% ipython --no-banner

In [1]: import numpy as np

In [2]: np.set_printoptions(precision=2, suppress=True, linewidth=200)

In [3]: M = np.load("sample4.npy")

In [4]: M
Out[4]: 
array([[ 3, -2,  2, -1],
       [-1,  3, -2,  2],
       [ 2, -1,  3, -2],
       [-2,  2, -1,  3]])

In [5]: proj = np.triu(np.array([[2, -1, 2, -1], [0, 2, 3, 2], [-1, -2, 0, 0], [2, 0, 0, -1]]), 1) + np.eye(4)

In [6]: other = proj @ M @ np.linalg.inv(proj)

In [7]: np.poly(other)
Out[7]: array([  1., -12.,  38., -52.,  32.])

In [8]: np.trace(other), np.trace(M)
Out[8]: (np.float64(12.0), np.int64(12))

In [9]: vec = np.array([-1, -1, -1, 2])

In [10]: y = M @ vec

In [11]: coef, lr = np.zeros(4), 1 / np.linalg.norm(M, 2) ** 2

In [12]: for i in range(6):
    ...:     coef -= lr * M.T @ (M @ coef - y)
    ...:     if i % 1 == 0: print(i, round(np.linalg.norm(M @ coef - y), 2))
    ...: 
0 3.05
1 2.95
2 2.85
3 2.75
4 2.66
5 2.57

In [13]: coef
Out[13]: array([-0.83,  0.41, -0.83,  0.93])

In [14]: arr = np.load("arr.npy")

In [15]: arr
Out[15]: 
array([[ 1,  2, -2, -4],
       [ 2,  2, -4, -4],
       [ 2,  4,  2,  4],
       [ 4,  4,  4,  4]])

In [16]: vec = np.array([-1, 4, -4, -5])

In [17]: y = arr @ vec

In [18]: y
Out[18]: array([ 35,  42, -14, -24])

In [19]: np.linalg.solve(arr.T, arr[3])
Out[19]: array([-0., -0.,  0.,  1.])

In [20]: np.linalg.solve(arr, y + arr[:, 1])
Out[20]: array([-1.,  5., -4., -5.])

In [21]: np.linalg.solve(arr, arr[:, 3])
Out[21]: array([ 0.,  0., -0.,  1.])

In [22]: proj = np.triu(np.array([[2, 0, 2, 2], [2, 1, 2, 2], [0, 2, 1, 1], [1, 2, 1, 0]]), 1) + np.eye(4)

In [23]: other = proj @ arr @ np.linalg.inv(proj)

In [24]: np.trace(other), np.trace(arr)
Out[24]: (np.float64(9.0), np.int64(9))

In [25]: other
Out[25]: 
array([[ 13.,  18., -52.,   2.],
       [ 14.,  18., -56.,   4.],
       [  6.,   8., -22.,   2.],
       [  4.,   4., -12.,   0.]])
